$ python3 -q
>>> import numpy as np
>>> import numpy.linalg as la
>>> np.set_printoptions(precision=2, suppress=True, linewidth=120)
>>> def tidy(a):
...     return np.round(a, 2) + 0
... 
>>> F = np.load("sample13.npy")
>>> F
array([[ 0,  3,  1,  2, -1,  0,  1],
       [ 0, -2,  3, -3, -1,  0,  3],
       [ 0,  0,  2,  1,  0,  3,  3],
       [ 0,  0,  0,  3,  0,  2,  3],
       [ 0,  0,  0,  0,  0, -3,  3],
       [ 0,  0,  0,  0,  0,  0, -1],
       [ 0,  0,  0,  0,  0,  0,  2]])
>>> # looks like rank 6
>>> np.allclose(F[:-1].T @ la.lstsq(F[:-1].T, F[-1])[0], F[-1])
True
>>> np.unique(F.round(6), axis=0).shape
(7, 7)
>>> tidy(np.trace(la.pinv(F) @ F))
np.float64(6.0)
>>> la.lstsq(F[:-1].T, F[-1])[2]
np.int32(6)
>>> rng = np.random.default_rng(798)
>>> B = F + rng.integers(-2, 3, (7, 6)) @ rng.integers(-2, 3, (6, 7))
>>> B
array([[  3,   4,   0,   1,   0,  -4,   4],
       [ 10,   1,   5,  -6,   4,   4,   4],
       [  3,  -1,   0,   5,   4,   3,   5],
       [  6,  -1,  -3,   0,   3,   4,   8],
       [  2,  -4,  -4,   0,   0, -11,   7],
       [  2,   8,   2,  -3,   0,   0,  -4],
       [  1,  -5,   0,   3,   0,  -8,   3]])
>>> B - F
array([[ 3,  1, -1, -1,  1, -4,  3],
       [10,  3,  2, -3,  5,  4,  1],
       [ 3, -1, -2,  4,  4,  0,  2],
       [ 6, -1, -3, -3,  3,  2,  5],
       [ 2, -4, -4,  0,  0, -8,  4],
       [ 2,  8,  2, -3,  0,  0, -3],
       [ 1, -5,  0,  3,  0, -8,  1]])
>>> np.abs(B - F).sum(axis=1)
array([14, 28, 16, 23, 22, 18, 18])
>>> r0, v = F[3], F[6]
>>> r0 @ v
np.int64(6)
>>> pr = (r0 @ v) / (r0 @ r0) * r0
>>> tidy((v - pr) @ r0)
np.float64(0.0)
>>> tidy(la.norm(r0 + v) ** 2 + la.norm(r0 - v) ** 2)
np.float64(52.0)
>>> tidy(v - pr)
array([ 0.  ,  0.  ,  0.  , -0.82,  0.  , -0.55,  1.18])
>>> feats = np.load("x.npy")
>>> feats
array([[-1, -2, -2,  1,  0,  0,  2,  0,  2, -2,  2,  1, -1,  2,  0],
       [-2, -1, -2, -1,  0,  0, -2, -2, -1, -1,  0, -2, -2,  0, -2],
       [ 0,  0, -1, -2, -2,  0, -2,  1,  0, -2, -2,  2,  2,  2, -1],
       [ 0, -1, -1,  2,  0,  1,  2, -1, -2,  1, -2,  2,  2,  2,  2],
       [ 2,  0,  0, -2,  1, -2, -1,  0, -2,  1,  0,  2, -2,  1, -1],
       [-2,  2, -1, -1,  1,  0,  2,  2,  1,  0,  2, -2,  1,  0, -1],
       [ 0, -2,  1, -2,  1, -1, -2,  2, -2, -2, -1, -2, -1,  2, -1],
       [ 2,  0, -1,  1, -1, -1, -2,  2,  2,  1, -1, -2,  0, -2,  2],
       [ 1,  1, -1,  0,  1, -1,  2, -1, -2,  1,  2,  2, -2, -1,  1]])
>>> tidy(la.norm(feats, 1)), tidy(la.norm(feats, np.inf))
(np.float64(17.0), np.float64(22.0))
>>> tidy(la.norm(feats, axis=0))
array([4.24, 3.87, 3.74, 4.47, 3.  , 2.83, 5.74, 4.36, 5.1 , 4.12, 4.69, 5.74, 4.8 , 4.69, 4.12])
>>> tidy(la.norm(feats, axis=1))
array([5.66, 5.66, 5.92, 6.08, 5.39, 5.48, 6.16, 5.83, 5.39])
>>> tidy(la.norm(feats[7] - feats[2]))
np.float64(8.66)
>>> ang = np.radians(30)
>>> R = np.eye(15)
>>> R[0, 0] = R[9, 9] = np.cos(ang)
>>> R[0, 9], R[9, 0] = -np.sin(ang), np.sin(ang)
>>> B = feats @ R.T
>>> tidy(la.det(R)), tidy(np.trace(R))
(np.float64(1.0), np.float64(14.73))
>>> np.allclose(feats @ feats.T, B @ B.T)
True
>>> tidy(la.svd(feats, compute_uv=False)), tidy(la.svd(B, compute_uv=False))
(array([8.4 , 7.42, 7.04, 6.79, 4.92, 4.58, 4.15, 3.15, 1.58]), array([8.4 , 7.42, 7.04, 6.79, 4.92, 4.58, 4.15, 3.15, 1.58]))
>>> tidy(np.abs(B - feats).max(axis=0))
array([1.13, 0.  , 0.  , 0.  , 0.  , 0.  , 0.  , 0.  , 0.  , 1.  , 0.  , 0.  , 0.  , 0.  , 0.  ])
>>> feats.sum(axis=1)
array([  2, -18,  -5,   7,  -3,   4, -10,   0,   3])
>>> np.abs(feats).max()
np.int64(2)
>>> la.rank(feats)
Traceback (most recent call last):
  File "<python-input-39>", line 1, in <module>
    la.rank(feats)
    ^^^^^^^
AttributeError: module 'numpy.linalg' has no attribute 'rank'
>>> tidy(feats.mean(axis=0))
array([ 0.  , -0.33, -0.89, -0.44,  0.11, -0.44, -0.11,  0.33, -0.44, -0.33,  0.  ,  0.11, -0.33,  0.67, -0.11])
>>> feats[:, 15]
Traceback (most recent call last):
  File "<python-input-41>", line 1, in <module>
    feats[:, 15]
    ~~~~~^^^^^^^
IndexError: index 15 is out of bounds for axis 1 with size 15
>>> la.matrix_rank(feats)
np.int64(9)
>>> tidy(la.svd(feats, compute_uv=False))
array([8.4 , 7.42, 7.04, 6.79, 4.92, 4.58, 4.15, 3.15, 1.58])
